$ python3 -q
>>> import numpy as np
>>> np.set_printoptions(precision=1, suppress=True, linewidth=200, legacy="1.25")
>>> mat = np.load("block18.npy")
>>> mat
array([[ 17.7,   6.2,   0. ],
       [ 13.7,   3.3,   0. ],
       [ 11.8,   2. ,   0. ],
       [ 11.2,   1.7,   0. ],
       [ 10.3,   1.1,   0. ],
       [  7.7,  -0.3,   0. ],
       [  7. ,  -0.7,   0. ],
       [  5.6,  -1.3,   0. ],
       [  3.8,  -1.9,   0. ],
       [  3.2,  -2. ,   0. ],
       [  3.1,  -2. ,   0. ],
       [  2.6,  -2. ,   0. ],
       [  1.7,  -2. ,   0. ],
       [  1.7,  -2. ,   0. ],
       [  0.8,  -1.6,   0. ],
       [  0.3,  -1.2,   0. ],
       [  0.3,  -1. ,   0. ],
       [  0.1,  -0.7,   0. ],
       [  0.1,  -0.5,   0. ],
       [  0. ,  -0.4,   0. ],
       [  0. ,  -0.2,   0. ],
       [  0. ,  -0.1,   0. ],
       [  0. ,   0.2,   0. ],
       [ -0.1,  -0.9,   0. ],
       [ -0.2,  -1.1,   0. ],
       [ -0.2,  -1.1,   0. ],
       [ -0.2,  -1.2,   0. ],
       [ -0.6,  -2.5,   0. ],
       [ -2.1,  -7.2,   0. ],
       [ -3.6, -11.5,   0. ],
       [ -4.9, -14.9,   0. ],
       [ -6.7, -19.5,   0. ],
       [ -8.8, -24.5,   0. ],
       [-10.4, -28.2,   0. ],
       [-10.4, -28.4,   0. ],
       [-11.3, -30.5,   0. ]])
>>> round(float(np.linalg.norm(mat, 2) / np.linalg.norm(mat)), 1)
0.9
>>> np.linalg.cond(mat) > 100
True
>>> np.argsort(-np.linalg.norm(mat, axis=0).round(6), kind="stable")[:3]
array([1, 0, 2])
>>> X = np.load("run14.npy")
>>> X
array([[0, 0, 0, 0, 0, 0, 1, 0, 0],
       [0, 0, 0, 0, 0, 1, 0, 0, 0],
       [0, 0, 0, 1, 0, 0, 0, 0, 0],
       [0, 0, 0, 0, 0, 0, 0, 1, 0],
       [0, 0, 1, 0, 0, 0, 0, 0, 0],
       [1, 0, 0, 0, 0, 0, 0, 0, 0],
       [0, 0, 0, 0, 0, 0, 0, 0, 1],
       [0, 1, 0, 0, 0, 0, 0, 0, 0],
       [0, 0, 0, 0, 1, 0, 0, 0, 0]])
>>> # rows sum to 1
>>> U, s, VT = np.linalg.svd(mat)
>>> s
array([69.2, 28.3,  0. ])
>>> Y = U[:, :2] @ np.diag(s[:2]) @ VT[:2]
>>> round(float(np.linalg.norm(mat - Y, 2)), 1), s[2]
(0.0, 0.0)
>>> round(float(np.abs(mat - Y).max()), 1)
0.0
>>> round(np.linalg.norm(mat - Y) / np.linalg.norm(mat), 1)
0.0
>>> print(np.linalg.matrix_rank(Y))
2
>>> (X + X.T) / 2
array([[0. , 0. , 0. , 0. , 0. , 0.5, 0.5, 0. , 0. ],
       [0. , 0. , 0. , 0. , 0. , 0.5, 0. , 0.5, 0. ],
       [0. , 0. , 0. , 0.5, 0.5, 0. , 0. , 0. , 0. ],
       [0. , 0. , 0.5, 0. , 0. , 0. , 0. , 0.5, 0. ],
       [0. , 0. , 0.5, 0. , 0. , 0. , 0. , 0. , 0.5],
       [0.5, 0.5, 0. , 0. , 0. , 0. , 0. , 0. , 0. ],
       [0.5, 0. , 0. , 0. , 0. , 0. , 0. , 0. , 0.5],
       [0. , 0.5, 0. , 0.5, 0. , 0. , 0. , 0. , 0. ],
       [0. , 0. , 0. , 0. , 0.5, 0. , 0.5, 0. , 0. ]])
>>> np.trace(X)
0
>>> np.allclose(X, X.T)
False
>>> Y = np.array([[7, 6],
...     [3, 2],
...     [2, 1],
...     [8, 3],
...     [1, 8],
...     [1, 3],
...     [2, 4],
...     [4, 3],
...     [0, 4]])
>>> Y.T @ X.T
array([[2, 1, 8, 4, 2, 7, 0, 3, 1],
       [4, 3, 3, 3, 1, 6, 4, 2, 8]])
>>> np.einsum("ik,kj->ij", X, Y)
array([[2, 4],
       [1, 3],
       [8, 3],
       [4, 3],
       [2, 1],
       [7, 6],
       [0, 4],
       [3, 2],
       [1, 8]])
>>> X @ Y
array([[2, 4],
       [1, 3],
       [8, 3],
       [4, 3],
       [2, 1],
       [7, 6],
       [0, 4],
       [3, 2],
       [1, 8]])
>>> np.einsum("ik,kj->ji", X, Y)
array([[2, 1, 8, 4, 2, 7, 0, 3, 1],
       [4, 3, 3, 3, 1, 6, 4, 2, 8]])
>>> np.vstack([X, Y.T]).shape
(11, 9)
>>> M = np.load("arr.npy")
>>> print(M)
[[0 2 3 3 1 1 1 2]
 [0 3 4 3 2 5 3 0]
 [0 0 5 1 0 5 0 2]
 [0 0 0 4 5 1 0 1]
 [0 0 0 0 1 4 4 3]
 [0 0 0 0 0 0 2 0]
 [0 0 0 0 0 0 4 3]
 [0 0 0 0 0 0 0 3]]
>>> t3 = np.stack([M, 3 * M, M[::-1]])
>>> print((t3 @ M.T).shape)
(3, 8, 8)
>>> np.linalg.norm(t3, axis=(1, 2))
array([16.7, 50.1, 16.7])
>>> t3.shape
(3, 8, 8)
>>> print(np.linalg.matrix_rank(t3.reshape(3, -1)))
2
>>> np.linalg.det(t3)
array([0., 0., 0.])
